>>> import numpy as np
>>> np.set_printoptions(precision=3, suppress=True, linewidth=160)
>>> tidy = lambda a: np.round(a, 3) + 0
>>> J = np.loadtxt("data.csv", delimiter=",")
>>> J
array([[  6.84 ,  -1.949,  -1.703, -12.439,   8.408],
       [  5.573,  -6.845,  -9.562,  -4.582,  -3.866],
       [ -2.904,   0.501,  -3.117,   4.478,  10.802],
       [ -3.484,  -1.181,  -5.253,   4.966,  11.401],
       [  5.818,  -7.236, -10.976,  -5.168,  -2.804],
       [  6.433,  -2.207,  -0.26 , -12.177,   9.567],
       [ -3.902,  -1.389,  -2.766,   3.879,  13.238],
       [  9.299,  -8.327, -10.803,  -4.622,  -5.077],
       [ -2.518,   0.796,  -4.864,   5.745,  11.584],
       [  6.394,  -2.657,  -1.283, -15.011,   6.572],
       [  6.959,  -4.473,  -9.892,  -6.13 ,  -3.555]])
>>> cen = J - J.mean(axis=0)
>>> evecs = np.linalg.svd(cen)[2][:3]
>>> Y = cen - cen @ evecs.T @ evecs
>>> tidy(np.linalg.norm(Y) / np.linalg.norm(cen))
np.float64(0.09)
>>> print(tidy((cen @ evecs.T).std(axis=0)))
[9.979 6.853 1.028]
>>> tidy(np.diag(evecs.T @ evecs))
array([0.295, 0.969, 0.275, 0.775, 0.686])
>>> np.linalg.norm(Y, axis=1).round(6).argmax()
np.int64(7)
>>> tidy(Y.std(axis=0))
array([0.755, 0.141, 0.529, 0.398, 0.406])
>>> proj = J @ np.linalg.solve(J.T @ J, J.T)
>>> tidy(np.diag(proj))
array([0.362, 0.31 , 0.226, 0.313, 0.39 , 0.449, 0.516, 0.813, 0.519, 0.516, 0.586])
>>> tidy(np.trace(proj))
np.float64(5.0)
>>> np.allclose(proj @ proj, proj)
True
>>> tidy(np.linalg.eigvalsh(proj))
array([0., 0., 0., 0., 0., 0., 1., 1., 1., 1., 1.])
>>> cen = (J - J.mean(axis=0)) / J.std(axis=0)
>>> tidy(cen.std(axis=0))
array([1., 1., 1., 1., 1.])
>>> np.argwhere(np.abs(cen) > 2)
array([], shape=(0, 2), dtype=int64)
>>> c = np.linalg.lstsq(np.delete(cen, 1, axis=1), cen[:, 1])[0]
>>> tidy(1 - np.var(cen[:, 1] - np.delete(cen, 1, axis=1) @ c))
np.float64(0.872)
>>> print(np.abs(c).argmax())
3
